% ipython --no-banner

In [1]: import numpy as np

In [2]: from numpy import linalg as LA

In [3]: np.set_printoptions(suppress=True, linewidth=100)

In [4]: def tidy(a):
   ...:     return np.round(a, 1) + 0
   ...: 

In [5]: feats = np.load("sample5.npy")

In [6]: feats
Out[6]: 
array([[-18,   0, -42, -36, -48, -24],
       [ 21,   0,  49,  42,  56,  28],
       [-27,   0, -63, -54, -72, -36],
       [ 15,   0,  35,  30,  40,  20]])

In [7]: r = LA.matrix_rank(feats)

In [8]: r
Out[8]: np.int64(1)

In [9]: N = LA.svd(feats)[2][r:].T

In [10]: np.allclose(feats @ N, 0)
Out[10]: True

In [11]: [int(LA.matrix_rank(feats[:i])) for i in range(1, len(feats) + 1)]
Out[11]: [1, 1, 1, 1]

In [12]: tidy(feats @ N)
Out[12]: 
array([[0., 0., 0., 0., 0.],
       [0., 0., 0., 0., 0.],
       [0., 0., 0., 0., 0.],
       [0., 0., 0., 0., 0.]])

In [13]: U, s, VT = LA.svd(feats)

In [14]: evecs = VT[:(s > 1e-8).sum()]

In [15]: rng = np.random.default_rng(81446)

In [16]: x0 = feats[3] + 2 * feats[0] + rng.integers(2) * np.eye(6)[2]

In [17]: x0
Out[17]: array([-21.,   0., -49., -42., -56., -28.])

In [18]: np.allclose(evecs.T @ evecs @ x0, x0)
Out[18]: True

In [19]: tidy(np.diag(evecs.T @ evecs))
Out[19]: array([0.1, 0. , 0.3, 0.2, 0.4, 0.1])

In [20]: tidy(LA.norm(x0 - evecs.T @ evecs @ x0))
Out[20]: np.float64(0.0)

In [21]: def softmax(z):
    ...:     e = np.exp(z - z.max(axis=-1, keepdims=True))
    ...:     return e / e.sum(axis=-1, keepdims=True)
    ...: 

In [22]: tidy(softmax(feats[1] + 2))
Out[22]: array([0., 0., 0., 0., 1., 0.])

In [23]: S = feats @ feats.T / np.sqrt(6)

In [24]: tidy(softmax(S))
Out[24]: 
array([[0., 0., 1., 0.],
       [0., 1., 0., 0.],
       [0., 0., 1., 0.],
       [0., 1., 0., 0.]])

In [25]: softmax(S)[1] @ feats
Out[25]: array([21.,  0., 49., 42., 56., 28.])

In [26]: tidy(softmax(S + np.triu(np.full(S.shape, -np.inf), 1)))
Out[26]: 
array([[1., 0., 0., 0.],
       [0., 1., 0., 0.],
       [0., 0., 1., 0.],
       [0., 1., 0., 0.]])
